% ipython --no-banner

In [1]: import numpy as np

In [2]: import numpy.linalg as la

In [3]: np.set_printoptions(precision=3, suppress=True, linewidth=100, sign=" ")

In [4]: tidy = lambda a: np.round(a, 3) + 0

In [5]: F = np.load("layer17.npy")

In [6]: F
Out[6]: 
array([[-1.,  4.,  3.,  4.],
       [ 6.,  2.,  0.,  6.],
       [-4.,  4.,  4.,  2.],
       [ 0., -4., -3., -5.]])

In [7]: F @ F
Out[7]: 
array([[ 13.,   0.,  -3.,   6.],
       [  6.,   4.,   0.,   6.],
       [ 12.,   0.,  -2.,   6.],
       [-12.,   0.,   3.,  -5.]])

In [8]: (F - F.T) / 2
Out[8]: 
array([[ 0. , -1. ,  3.5,  2. ],
       [ 1. ,  0. , -2. ,  5. ],
       [-3.5,  2. ,  0. ,  2.5],
       [-2. , -5. , -2.5,  0. ]])

In [9]: np.trace(F)
Out[9]: np.float64(0.0)

In [10]: (F + F.T) / 2
Out[10]: 
array([[-1. ,  5. , -0.5,  2. ],
       [ 5. ,  2. ,  2. ,  1. ],
       [-0.5,  2. ,  4. , -0.5],
       [ 2. ,  1. , -0.5, -5. ]])

In [11]: tidy(np.abs(la.eigvals(F)).max())
Out[11]: np.float64(2.0)

In [12]: tidy(la.det(F))
Out[12]: np.float64(4.0)

In [13]: rng = np.random.default_rng(242)

In [14]: z = rng.permutation(4)

In [15]: z
Out[15]: array([ 3,  0,  1,  2])

In [16]: B = F[z][:, z]

In [17]: np.trace(B)
Out[17]: np.float64(0.0)

In [18]: B
Out[18]: 
array([[-5.,  0., -4., -3.],
       [ 4., -1.,  4.,  3.],
       [ 6.,  6.,  2.,  0.],
       [ 2., -4.,  4.,  4.]])

In [19]: np.allclose(B, F)
Out[19]: False

In [20]: [round(float(x), 3) for x in la.svd(B, compute_uv=False)[:3]]
Out[20]: [12.186, 8.45, 0.237]

In [21]: tidy(la.norm(B, 2) / la.norm(B))
Out[21]: np.float64(0.822)

In [22]: f = np.array([4, 0])

In [23]: np.array([np.convolve(row, f, "same") for row in F])
Out[23]: 
array([[ -4.,  16.,  12.,  16.],
       [ 24.,   8.,   0.,  24.],
       [-16.,  16.,  16.,   8.],
       [  0., -16., -12., -20.]])

In [24]: np.polyval(f, F[0])
Out[24]: array([-4., 16., 12., 16.])

In [25]: np.cross(F[0, :3], F[1, :3])
Out[25]: array([ -6.,  18., -26.])

In [26]: K = np.load("test16.npy")

In [27]: K
Out[27]: 
array([[ 51,   3,   0],
       [  3,  27,   6],
       [  0,   6,  15]])

In [28]: np.allclose(K @ K.T, K.T @ K)
Out[28]: True

In [29]: tidy(np.abs(la.eigvals(K)).max())
Out[29]: np.float64(51.385)

In [30]: tidy(np.sort(np.abs(la.eigvals(K))))
Out[30]: array([ 12.48 ,  29.135,  51.385])

In [31]: np.allclose(K, K.T)
Out[31]: True

In [32]: (K - K.T) / 2
Out[32]: 
array([[ 0.,  0.,  0.],
       [ 0.,  0.,  0.],
       [ 0.,  0.,  0.]])

In [33]: w, evecs = la.eigh(K)

In [34]: vec = np.array([-1, -1, 2])

In [35]: np.abs(K).sum(axis=1).max(), tidy(np.abs(w).max())
Out[35]: (np.int64(54), np.float64(51.385))

In [36]: (np.sign(evecs[:, -1].round(6)) == np.sign(evecs[0, -1].round(6))).astype(int)
Out[36]: array([ 1,  1,  1])

In [37]: z = rng.permutation(3)

In [38]: z
Out[38]: array([ 0,  2,  1])

In [39]: B = K[z][:, z]

In [40]: B
Out[40]: 
array([[ 51,   0,   3],
       [  0,  15,   6],
       [  3,   6,  27]])

In [41]: tidy(np.sort(np.abs(la.eigvals(B))))
Out[41]: array([ 12.48 ,  29.135,  51.385])

In [42]: np.diag(B)
Out[42]: array([ 51,  15,  27])

In [43]: np.trace(B)
Out[43]: np.int64(93)

In [44]: w, evecs = la.eig(K)

In [45]: tidy(np.sort(la.eigvals(la.inv(K))))
Out[45]: array([ 0.019,  0.034,  0.08 ])

In [46]: tidy(np.sort(la.eigvals(K @ K)))
Out[46]: array([  155.753,   848.861,  2640.387])

In [47]: data = np.load("sample4.npy")

In [48]: data
Out[48]: 
array([[-2.,  0.,  0.,  0.],
       [ 0.,  3.,  0.,  0.],
       [ 0.,  5.,  4.,  5.],
       [ 0.,  5.,  2.,  3.]])

In [49]: vec = np.array([0, 0, 3, 3])

In [50]: data * vec
Out[50]: 
array([[-0.,  0.,  0.,  0.],
       [ 0.,  0.,  0.,  0.],
       [ 0.,  0., 12., 15.],
       [ 0.,  0.,  6.,  9.]])

In [51]: (data @ vec).argmax()
Out[51]: np.int64(2)

In [52]: data @ np.ones(4)
Out[52]: array([-2.,  3., 14., 10.])

In [53]: w, evecs = la.eig(data)

In [54]: tidy(w)
Out[54]: array([ 6.702,  0.298, -2.   ,  3.   ])

In [55]: tidy(np.sort(la.eigvals(data @ data)))
Out[55]: array([  0.089,   4.   ,   9.   ,  44.911])

In [56]: tidy(np.sort(la.eigvals(data.T)))
Out[56]: array([-2.   ,  0.298,  3.   ,  6.702])

In [57]: A = np.array([[0.19, 0.71, -0.04], [-0.02, -0.27, 0.06], [0.14, 0.21, 0.06]])

In [58]: (A + A.T) / 2
Out[58]: 
array([[ 0.19 ,  0.345,  0.05 ],
       [ 0.345, -0.27 ,  0.135],
       [ 0.05 ,  0.135,  0.06 ]])

In [59]: tidy(np.trace(A))
Out[59]: np.float64(-0.02)

In [60]: tidy(la.det(A))
Out[60]: np.float64(0.0)

In [61]: tidy(la.matrix_power(A, 4))
Out[61]: 
array([[ 0.001, -0.004,  0.002],
       [ 0.001,  0.004, -0.001],
       [ 0.001,  0.003,  0.   ]])

In [62]: tidy(np.sort(np.abs(la.eigvals(A))))
Out[62]: array([ 0.   ,  0.211,  0.231])

In [63]: U, sig, vt = la.svd(A)

In [64]: tidy(sig)
Out[64]: array([ 0.818,  0.128,  0.   ])

In [65]: B = U[:, :2] @ np.diag(sig[:2]) @ vt[:2]

In [66]: tidy(la.norm(A - B, 2)), tidy(sig[2])
Out[66]: (np.float64(0.0), np.float64(0.0))

In [67]: tidy(la.norm(A, 2) / la.norm(A))
Out[67]: np.float64(0.988)

In [68]: [round(float(x), 3) for x in la.svd(A, compute_uv=False)[:3]]
Out[68]: [0.818, 0.128, 0.0]

In [69]: feats = np.load("run14.npy")

In [70]: feats
Out[70]: 
array([[ 3, -2,  3, -2,  3, -2],
       [-3, -3, -3, -3, -3, -3],
       [ 0,  2,  0,  2,  0,  2],
       [ 3, -2,  3, -2,  3, -2],
       [-3, -3, -3, -3, -3, -3],
       [ 0,  2,  0,  2,  0,  2]])

In [71]: B = feats / la.norm(feats, axis=1, keepdims=True)

In [72]: gram = B @ B.T

In [73]: tidy(gram[2])
Out[73]: array([-0.555, -0.707,  1.   , -0.555, -0.707,  1.   ])

In [74]: tidy(la.norm(B, axis=1))
Out[74]: array([ 1.,  1.,  1.,  1.,  1.,  1.])

In [75]: np.argwhere(np.triu(np.abs(gram) > 0.95, 1))
Out[75]: 
array([[ 0,  3],
       [ 1,  4],
       [ 2,  5]])

In [76]: W1 = np.array([[-1, 1], [-2, -1], [-2, -2], [-2, -1], [1, 0], [0, 1]])

In [77]: c = np.array([2, 1])

In [78]: act = np.maximum(feats @ W1 + c, 0)

In [79]: tidy((act > 0).mean(axis=0))
Out[79]: array([ 0.667,  0.333])

In [80]: W2 = np.array([[-1, 1], [1, 2]])

In [81]: W1 @ W2
Out[81]: 
array([[ 2,  1],
       [ 1, -4],
       [ 0, -6],
       [ 1, -4],
       [-1,  1],
       [ 1,  2]])

In [82]: B = feats + rng.integers(-2, 3, (6, 2)) @ rng.integers(-2, 3, (2, 6))

In [83]: B
Out[83]: 
array([[ 1, -6,  5, -4,  5, -6],
       [-5, -7, -7,  1, -1, -3],
       [ 2,  6,  1,  1, -2,  4],
       [ 3, -2,  0,  1,  3,  0],
       [-6, -9, -3, -3,  0, -7],
       [ 3,  8,  0,  2, -3,  6]])

In [84]: np.abs(B - feats).sum(axis=1)
Out[84]: array([ 16,  16,  12,   8,  16,  16])

In [85]: la.matrix_rank(B - feats, tol=1e-8)
Out[85]: np.int64(2)

In [86]: J = np.load("mat.npy")

In [87]: J
Out[87]: 
array([[-0.619,  0.017,  0.007],
       [-1.468,  5.327, -3.221],
       [-2.08 ,  5.212, -2.981],
       [-5.77 , 15.133, -9.143]])

In [88]: B = np.c_[J[:, :1] @ np.array([[0]]), np.array([0, 0, 0, 3])]

In [89]: B
Out[89]: 
array([[ 0.,  0.],
       [ 0.,  0.],
       [ 0.,  0.],
       [ 0.,  3.]])

In [90]: la.matrix_rank(B)
Out[90]: np.int64(1)

In [91]: tidy(la.norm(B - J @ la.lstsq(J, B)[0], axis=0))
Out[91]: array([ 0.   ,  0.694])

In [92]: vec = np.array([0, 5, 9])

In [93]: rhs = J @ vec

In [94]: tidy(la.lstsq(J, rhs)[0])
Out[94]: array([ 0.,  5.,  9.])

In [95]: tidy(rhs)
Out[95]: array([ 0.148, -2.354, -0.769, -6.622])

In [96]: rhs = rhs + 0.02 * rng.normal(size=4)

In [97]: tidy(rhs)
Out[97]: array([ 0.149, -2.341, -0.762, -6.611])

In [98]: c, *_ = la.lstsq(J, rhs)

In [99]: tidy(J.T @ (rhs - J @ c))
Out[99]: array([ 0.,  0.,  0.])

In [100]: tidy(la.norm(rhs - J @ c))
Out[100]: np.float64(0.007)

In [101]: U, sig, vt = la.svd(J, full_matrices=False)

In [102]: tidy(vt @ vt.T)
Out[102]: 
array([[ 1.,  0.,  0.],
       [ 0.,  1.,  0.],
       [ 0.,  0.,  1.]])

In [103]: tidy(np.abs(vt[0]))
Out[103]: array([ 0.305,  0.816,  0.491])

In [104]: q, r_ = la.qr(J)

In [105]: np.allclose(r_.T @ r_, J.T @ J)
Out[105]: True

In [106]: tidy(abs(r_[0, 0])), tidy(la.norm(J[:, 0]))
Out[106]: (np.float64(6.337), np.float64(6.337))

In [107]: W1 = np.array([[-2, 0, -1, -2], [-1, -2, 1, 0], [1, -2, -1, -1]])

In [108]: c = np.array([3, 3, 2, 2])

In [109]: act = np.maximum(J @ W1 + c, 0)

In [110]: (act > 0).mean(axis=0)
Out[110]: array([ 0.25,  0.25,  1.  ,  1.  ])

In [111]: act
Out[111]: 
array([[  4.228,   2.952,   2.629,   3.231],
       [  0.   ,   0.   ,  12.016,   8.157],
       [  0.   ,   0.   ,  12.273,   9.141],
       [  0.   ,   0.   ,  32.046,  22.683]])

In [112]: la.matrix_rank(act)
Out[112]: np.int64(3)

In [113]: W2 = np.array([[0, 0, -2], [2, -3, -3], [-1, 3, -1], [1, -1, 2]])

In [114]: (act @ W2).round(6).argmax(axis=1)
Out[114]: array([ 0,  1,  1,  1])

In [115]: tidy(act @ W2)
Out[115]: 
array([[  6.506,  -4.2  , -13.479],
       [ -3.859,  27.891,   4.298],
       [ -3.132,  27.678,   6.009],
       [ -9.363,  73.455,  13.32 ]])

In [116]: W0 = np.loadtxt("x.csv", delimiter=",")

In [117]: W0
Out[117]: 
array([[-14.081,  -5.862, -11.926],
       [-12.353,  -4.938, -10.975],
       [ -3.16 ,  -0.434,  -5.048],
       [ -1.604,   0.124,  -3.584],
       [ -1.307,   0.203,  -3.239],
       [ -0.401,   0.26 ,  -1.702],
       [ -0.007,   0.   ,  -0.022],
       [  1.337,   0.724,   1.597],
       [  1.607,   0.906,   1.785],
       [  5.183,   3.417,   3.643],
       [  8.368,   5.694,   4.975],
       [ 23.6  ,  16.592,  10.488],
       [ 28.629,  20.177,  12.199],
       [ 31.373,  22.131,  13.122],
       [ 33.314,  23.512,  13.771]])

In [118]: P = W0 @ la.solve(W0.T @ W0, W0.T)

In [119]: np.allclose(P @ P, P)
Out[119]: True
